In [1]: import numpy as np

In [2]: import numpy.linalg as la

In [3]: np.set_printoptions(suppress=True, linewidth=200)

In [4]: A = np.array([[2, 1, 1, 2, 2],
   ...:     [1, 1, 1, 2, 0],
   ...:     [2, 1, 0, 2, 1],
   ...:     [0, 1, 1, 1, 1],
   ...:     [2, 1, 2, 2, 2]])

In [5]: A[:, 2] = 2 * A[:, 1]

In [6]: A
Out[6]: 
array([[2, 1, 2, 2, 2],
       [1, 1, 2, 2, 0],
       [2, 1, 2, 2, 1],
       [0, 1, 2, 1, 1],
       [2, 1, 2, 2, 2]])

In [7]: x0 = np.array([3, 3, 1, 2, 1])

In [8]: la.norm(A @ x0) <= la.norm(A, 2) * la.norm(x0) + 1e-9
Out[8]: np.True_

In [9]: A @ (2 * x0)
Out[9]: array([34, 24, 32, 16, 34])

In [10]: A @ x0
Out[10]: array([17, 12, 16,  8, 17])

In [11]: U, sig, VT = la.svd(A)

In [12]: evecs = VT[:(sig > 1e-8).sum()]

In [13]: rng = np.random.default_rng(8671)

In [14]: x0 = A[3] + 5 * A[0] + rng.integers(2) * np.eye(5)[2]

In [15]: x0
Out[15]: array([10.,  6., 13., 11., 11.])

In [16]: np.round(np.diag(evecs.T @ evecs), 2)
Out[16]: array([1. , 0.2, 0.8, 1. , 1. ])

In [17]: round(float(la.norm(x0 - evecs.T @ evecs @ x0)), 2)
Out[17]: 0.45

In [18]: la.matrix_rank(A, rtol=0.1)
Out[18]: np.int64(3)

In [19]: np.argsort(-la.norm(A, axis=0).round(6), kind="stable")[:3]
Out[19]: array([2, 3, 0])

In [20]: mat = np.array([[5, 4, 1],
    ...:     [0, 0, 1],
    ...:     [4, 3, 1],
    ...:     [2, 1, 1],
    ...:     [6, 5, 1],
    ...:     [10, 9, 1],
    ...:     [0, 0, 1],
    ...:     [0, 0, 1],
    ...:     [12, 11, 1],
    ...:     [0, 0, 1],
    ...:     [5, 4, 1],
    ...:     [0, 0, 1],
    ...:     [0, 0, 1],
    ...:     [4, 3, 1],
    ...:     [0, 0, 1],
    ...:     [12, 11, 1],
    ...:     [6, 5, 1],
    ...:     [10, 9, 1],
    ...:     [9, 8, 1],
    ...:     [2, 1, 1],
    ...:     [8, 7, 1]])

In [21]: blk = np.stack([mat, 3 * mat, mat[::-1]])

In [22]: (blk @ mat.T).shape
Out[22]: (3, 21, 21)

In [23]: np.einsum("bij,cij->bc", blk, blk)
Out[23]: 
array([[ 1435,  4305,   936],
       [ 4305, 12915,  2808],
       [  936,  2808,  1435]])

In [24]: np.round(la.norm(blk, axis=(1, 2)), 2)
Out[24]: array([ 37.88, 113.64,  37.88])

In [25]: blk.sum(axis=0)
Out[25]: 
array([[28, 23,  5],
       [ 2,  1,  5],
       [25, 20,  5],
       [18, 13,  5],
       [30, 25,  5],
       [52, 47,  5],
       [ 0,  0,  5],
       [ 4,  3,  5],
       [48, 44,  5],
       [ 0,  0,  5],
       [25, 20,  5],
       [ 0,  0,  5],
       [12, 11,  5],
       [16, 12,  5],
       [ 0,  0,  5],
       [58, 53,  5],
       [30, 25,  5],
       [42, 37,  5],
       [40, 35,  5],
       [ 8,  4,  5],
       [37, 32,  5]])

In [26]: lab = rng.permutation(5)

In [27]: lab
Out[27]: array([0, 2, 3, 4, 1])

In [28]: M2 = A[lab][:, lab]

In [29]: np.diag(M2)
Out[29]: array([2, 2, 1, 2, 1])

In [30]: M2
Out[30]: 
array([[2, 2, 2, 2, 1],
       [2, 2, 2, 1, 1],
       [0, 2, 1, 1, 1],
       [2, 2, 2, 2, 1],
       [1, 2, 2, 0, 1]])

In [31]: np.allclose(M2, A)
Out[31]: False

In [32]: np.round(np.sort(np.abs(la.eigvals(M2))), 2) + 0
Out[32]: array([0.  , 0.  , 0.57, 1.2 , 7.36])

In [33]: M2 = np.c_[mat[:, :1] @ np.array([[-4]]), np.array([3, -3, 0, -3, 1, 1, -1, -2, 0, 3, 2, -3, -3, 3, -3, -1, -2, -3, 1, 1, 2])]

In [34]: M2
Out[34]: 
array([[-20,   3],
       [  0,  -3],
       [-16,   0],
       [ -8,  -3],
       [-24,   1],
       [-40,   1],
       [  0,  -1],
       [  0,  -2],
       [-48,   0],
       [  0,   3],
       [-20,   2],
       [  0,  -3],
       [  0,  -3],
       [-16,   3],
       [  0,  -3],
       [-48,  -1],
       [-24,  -2],
       [-40,  -3],
       [-36,   1],
       [ -8,   1],
       [-32,   2]])

In [35]: np.round(la.norm(M2 - mat @ la.lstsq(mat, M2)[0], axis=0), 2) + 0
Out[35]: array([0.  , 8.91])

In [36]: np.round(la.lstsq(mat, M2[:, 0])[0], 2) + 0
Out[36]: array([-4.,  0.,  0.])
